% python3 -q
>>> import numpy as np
>>> from numpy import linalg as LA
>>> np.set_printoptions(precision=1, suppress=True, linewidth=100, legacy="1.25")
>>> feats = np.load("block3.npy")
>>> print(feats)
[[ 2  3  4  5  6  7  8  9]
 [10 11 12 13 14 15 16 17]
 [18 19 20 21 22 23 24 25]
 [26 27 28 29 30 31 32 33]
 [34 35 36 37 38 39 40 41]
 [42 43 44 45 46 47 48 49]
 [50 51 52 53 54 55 56 57]
 [58 59 60 61 62 63 64 65]
 [66 67 68 69 70 71 72 73]
 [74 75 76 77 78 79 80 81]
 [82 83 84 85 86 87 88 89]
 [90 91 92 93 94 95 96 97]]
>>> print([round(float(x), 1) for x in LA.svd(feats, compute_uv=False)[:3]])
[555.7, 10.9, 0.0]
>>> print(np.argsort(-LA.norm(feats, axis=0).round(6), kind="stable")[:3])
[7 6 5]
>>> print(LA.matrix_rank(feats, rtol=0.1))
1
>>> U, sigma, Vt = LA.svd(feats)
>>> V = Vt[:(sigma > 1e-8).sum()]
>>> rng = np.random.default_rng(5427)
>>> x0 = feats[2] + -3 * feats[11] + rng.integers(2) * np.eye(8)[6]
>>> print(x0)
[-252. -254. -256. -258. -260. -262. -263. -266.]
>>> print(LA.matrix_rank(np.vstack([feats, x0])))
3
>>> print(np.diag(V.T @ V))
[0.4 0.3 0.2 0.1 0.1 0.2 0.3 0.4]
>>> mat = np.load("out13.npy")
>>> print(mat)
[[-15.2   6.5 -12.6  -6.7   0.6  19.2  -3.1   4.8  -8.2   5.4 -12.6  17.4 -13.6  10.3]
 [-17.6   7.5 -12.9  -7.7   2.   18.9  -4.4   2.7  -6.    4.8 -12.1  17.5 -11.9  12.4]
 [ -2.8  -0.5  -2.6  11.1  -5.2 -23.5   2.6  10.6 -11.6  -5.9  -0.3   1.7   6.   -3.2]
 [-16.6   6.4 -10.5  -7.9   2.5  18.3  -3.3   4.5  -8.4   5.9 -12.   17.9 -12.2  11.3]
 [-15.5   8.5  -9.9  -7.1   1.4  18.5  -4.9   4.4  -6.8   6.1 -11.   17.  -12.3  12.2]
 [-17.3   5.9  -9.8  -8.4   3.   19.   -4.1   3.8  -8.3   3.9 -11.   16.6 -13.1  12.4]
 [ -1.5  -0.4  -2.6  10.8  -4.9 -23.1   3.1  10.5 -12.   -6.6   0.9   3.    4.5  -3.6]
 [-15.8   7.9 -11.4  -8.6   1.6  18.8  -3.1   3.8  -8.8   7.5 -11.8  16.5 -13.2  11.2]
 [ -1.1   0.7  -1.4  11.2  -4.9 -21.5   3.6   8.9 -12.4  -6.9   0.9   4.    7.9  -4.8]
 [ -1.6   1.2  -2.8  10.8  -3.9 -24.8   2.5  10.1 -11.7  -5.   -0.3   4.6   6.7  -2.4]
 [ -3.4   0.1  -1.9  11.6  -3.6 -21.    4.1  11.4 -11.7  -6.5   2.5   4.1   5.4  -4.5]
 [ -3.3   1.2  -2.9  11.5  -4.6 -23.    2.5   9.8 -10.6  -6.7   0.9   5.    5.2  -4.6]]
>>> U, sigma, Vt = LA.svd(mat, full_matrices=False)
>>> print(np.round(Vt @ Vt.T, 1) + 0)
[[1. 0. 0. 0. 0. 0. 0. 0. 0. 0. 0. 0.]
 [0. 1. 0. 0. 0. 0. 0. 0. 0. 0. 0. 0.]
 [0. 0. 1. 0. 0. 0. 0. 0. 0. 0. 0. 0.]
 [0. 0. 0. 1. 0. 0. 0. 0. 0. 0. 0. 0.]
 [0. 0. 0. 0. 1. 0. 0. 0. 0. 0. 0. 0.]
 [0. 0. 0. 0. 0. 1. 0. 0. 0. 0. 0. 0.]
 [0. 0. 0. 0. 0. 0. 1. 0. 0. 0. 0. 0.]
 [0. 0. 0. 0. 0. 0. 0. 1. 0. 0. 0. 0.]
 [0. 0. 0. 0. 0. 0. 0. 0. 1. 0. 0. 0.]
 [0. 0. 0. 0. 0. 0. 0. 0. 0. 1. 0. 0.]
 [0. 0. 0. 0. 0. 0. 0. 0. 0. 0. 1. 0.]
 [0. 0. 0. 0. 0. 0. 0. 0. 0. 0. 0. 1.]]
>>> print(np.round(U.T @ mat @ Vt.T, 1) + 0)
[[107.5   0.    0.    0.    0.    0.    0.    0.    0.    0.    0.    0. ]
 [  0.   70.    0.    0.    0.    0.    0.    0.    0.    0.    0.    0. ]
 [  0.    0.    5.1   0.    0.    0.    0.    0.    0.    0.    0.    0. ]
 [  0.    0.    0.    4.5   0.    0.    0.    0.    0.    0.    0.    0. ]
 [  0.    0.    0.    0.    4.1   0.    0.    0.    0.    0.    0.    0. ]
 [  0.    0.    0.    0.    0.    3.9   0.    0.    0.    0.    0.    0. ]
 [  0.    0.    0.    0.    0.    0.    3.2   0.    0.    0.    0.    0. ]
 [  0.    0.    0.    0.    0.    0.    0.    2.3   0.    0.    0.    0. ]
 [  0.    0.    0.    0.    0.    0.    0.    0.    2.1   0.    0.    0. ]
 [  0.    0.    0.    0.    0.    0.    0.    0.    0.    1.8   0.    0. ]
 [  0.    0.    0.    0.    0.    0.    0.    0.    0.    0.    1.3   0. ]
 [  0.    0.    0.    0.    0.    0.    0.    0.    0.    0.    0.    0.3]]
>>> print(sigma)
[107.5  70.    5.1   4.5   4.1   3.9   3.2   2.3   2.1   1.8   1.3   0.3]
>>> print(np.cumsum(sigma ** 2) / np.sum(sigma ** 2))
[0.7 1.  1.  1.  1.  1.  1.  1.  1.  1.  1.  1. ]
>>> print((sigma > 1e-8).sum())
12
>>> A = np.load("mat.npy")
>>> print(A.round(1) + 0)
[[1.  0.2 0.  0.  0.  0. ]
 [0.2 1.  0.2 0.  0.  0. ]
 [0.  0.2 1.  0.2 0.  0. ]
 [0.  0.  0.2 1.  0.2 0. ]
 [0.  0.  0.  0.2 1.  0.2]
 [0.  0.  0.  0.  0.2 1. ]]
>>> O, Rm = LA.qr(A)
>>> print(Rm.round(1) + 0)
[[-1.  -0.4 -0.1  0.   0.   0. ]
 [ 0.  -1.  -0.4 -0.1  0.   0. ]
 [ 0.   0.  -1.  -0.4 -0.1  0. ]
 [ 0.   0.   0.  -1.  -0.4 -0.1]
 [ 0.   0.   0.   0.  -1.  -0.4]
 [ 0.   0.   0.   0.   0.   0.9]]
>>> print(O.shape, Rm.shape)
(6, 6) (6, 6)
>>> print(np.trace(O @ O.T))
6.0
>>> print(np.round(O.T @ O, 1) + 0)
[[1. 0. 0. 0. 0. 0.]
 [0. 1. 0. 0. 0. 0.]
 [0. 0. 1. 0. 0. 0.]
 [0. 0. 0. 1. 0. 0.]
 [0. 0. 0. 0. 1. 0.]
 [0. 0. 0. 0. 0. 1.]]
>>> print(np.allclose(Rm.T @ Rm, A.T @ A))
True
>>> out = Rm / np.sqrt((Rm ** 2).mean(axis=1, keepdims=True))
>>> print(out[4])
[ 0.   0.   0.   0.  -2.3 -0.9]
>>> print(LA.norm(out, axis=1))
[2.4 2.4 2.4 2.4 2.4 2.4]
>>> print(LA.matrix_rank(out) == LA.matrix_rank(Rm))
True
>>> print(LA.matrix_rank(Rm - Rm.mean(axis=1, keepdims=True)))
5
>>> out = A / LA.norm(A, axis=1, keepdims=True)
>>> C2 = out @ out.T
>>> print(np.round(np.degrees(np.arccos(np.clip(C2[3, 5], -1, 1))), 1))
83.4
>>> print(np.argwhere(np.triu(np.abs(C2) > 0.95, 1)))
[]
>>> print((np.abs(C2) > 0.9).astype(int))
[[1 0 0 0 0 0]
 [0 1 0 0 0 0]
 [0 0 1 0 0 0]
 [0 0 0 1 0 0]
 [0 0 0 0 1 0]
 [0 0 0 0 0 1]]
>>> print((C2 - 2 * np.eye(6)).round(6).argmax(axis=1))
[1 0 1 2 5 4]
>>> print(C2.round(1) + 0)
[[1.  0.4 0.1 0.  0.  0. ]
 [0.4 1.  0.4 0.1 0.  0. ]
 [0.1 0.4 1.  0.4 0.1 0. ]
 [0.  0.1 0.4 1.  0.4 0.1]
 [0.  0.  0.1 0.4 1.  0.4]
 [0.  0.  0.  0.1 0.4 1. ]]
>>> print(np.argsort(-LA.norm(mat, axis=0).round(6), kind="stable")[:3])
[ 5 11  0]
>>> print(LA.matrix_rank(mat, rtol=0.1))
2
>>> print(LA.cond(mat) > 100)
True
